% ipython --no-banner

In [1]: import numpy as np

In [2]: np.set_printoptions(precision=1, suppress=True, linewidth=100)

In [3]: E = np.loadtxt("a.csv", delimiter=",")

In [4]: print(E)
[[ 1.  -1.1  0.3]
 [-0.9  0.6 -0.7]
 [ 1.8 -1.9  0.4]
 [-1.7  1.4  0. ]
 [-3.2  3.4 -0.9]
 [ 0.9 -2.   0.4]
 [ 3.6 -3.1  1.2]
 [-1.1  1.  -0.5]
 [ 3.5 -2.3  1. ]
 [ 3.2 -3.5  1. ]
 [ 0.8 -1.3  0.6]]

In [5]: hat = E @ np.linalg.solve(E.T @ E, E.T)

In [6]: print(np.linalg.matrix_rank(np.eye(11) - hat))
8

In [7]: print(np.round(np.diag(hat), 1) + 0)
[0.  0.4 0.1 0.4 0.2 0.4 0.3 0.1 0.5 0.3 0.3]

In [8]: W = np.array([[3, -3, -4, 3, 2], [1, 0, -5, 2, 2], [3, -5, -1, 3, -5]])

In [9]: beta = np.array([-1, 4, -5, 7, -9])

In [10]: hid = np.maximum(E @ W + beta, 0)

In [11]: print((hid > 0).mean(axis=0))
[0.6 0.4 0.1 1.  0. ]

In [12]: print((hid > 0).astype(int))
[[1 0 0 1 0]
 [0 1 0 1 0]
 [1 0 0 1 0]
 [0 1 0 1 0]
 [0 1 0 1 0]
 [1 0 1 1 0]
 [1 0 0 1 0]
 [0 1 0 1 0]
 [1 0 0 1 0]
 [1 0 0 1 0]
 [1 0 0 1 0]]

In [13]: print(np.linalg.matrix_rank(hid))
4

In [14]: Z = np.array([[3, 5, 3], [0, 2, 2], [1, 5, 1], [0, 1, 3], [4, 4, 3]])

In [15]: print(W @ Z)
[[ 13   0  14]
 [  6 -10  10]
 [-12 -17  -8]]

In [16]: A2 = np.array([[-3, 0], [-2, -3], [4, 2]])

In [17]: K = np.block([[np.zeros((3, 3)), A2], [A2.T, np.zeros((2, 2))]])

In [18]: print(K)
[[ 0.  0.  0. -3.  0.]
 [ 0.  0.  0. -2. -3.]
 [ 0.  0.  0.  4.  2.]
 [-3. -2.  4.  0.  0.]
 [ 0. -3.  2.  0.  0.]]

In [19]: # null space of dimension 1

In [20]: print(np.round(np.trace(np.linalg.pinv(K) @ K), 1))
4.0

In [21]: print(np.abs(np.diag(np.linalg.qr(K)[1])) > 1e-9)
[ True  True False  True  True]

In [22]: print(np.allclose(K[:-1].T @ np.linalg.lstsq(K[:-1].T, K[-1])[0], K[-1]))
False

In [23]: print(np.unique(K.round(6), axis=0).shape)
(5, 5)

In [24]: U, sig, vt = np.linalg.svd(K)

In [25]: vecs = vt[:(sig > 1e-8).sum()]

In [26]: rng = np.random.default_rng(588041)

In [27]: x = K[3] + -3 * K[1] + rng.integers(2) * np.eye(5)[1]

In [28]: print(x)
[-3. -1.  4.  6.  9.]

In [29]: print(np.allclose(vecs.T @ vecs @ x, x))
False

In [30]: print(np.linalg.matrix_rank(np.vstack([K, x])))
5

In [31]: print(np.round(vecs.T @ vecs, 1) + 0)
[[ 0.6 -0.3 -0.4  0.   0. ]
 [-0.3  0.8 -0.3  0.   0. ]
 [-0.4 -0.3  0.6  0.   0. ]
 [ 0.   0.   0.   1.   0. ]
 [ 0.   0.   0.   0.   1. ]]

In [32]: w, vecs = np.linalg.eigh(K)

In [33]: print(np.linalg.eigvalsh(K + -2 * np.eye(5)))
[-8.1 -4.2 -2.   0.2  4.1]

In [34]: print(np.abs(vecs[:, -1]).round(6).argmax())
3

In [35]: print(np.round(vecs @ np.diag(w) @ vecs.T, 1) + 0)
[[ 0.  0.  0. -3.  0.]
 [ 0.  0.  0. -2. -3.]
 [ 0.  0.  0.  4.  2.]
 [-3. -2.  4.  0.  0.]
 [ 0. -3.  2.  0.  0.]]

In [36]: print(round(float(w.sum()), 1), np.trace(K))
0.0 0.0

In [37]: print(np.round(vecs.T @ vecs, 1) + 0)
[[1. 0. 0. 0. 0.]
 [0. 1. 0. 0. 0.]
 [0. 0. 1. 0. 0.]
 [0. 0. 0. 1. 0.]
 [0. 0. 0. 0. 1.]]
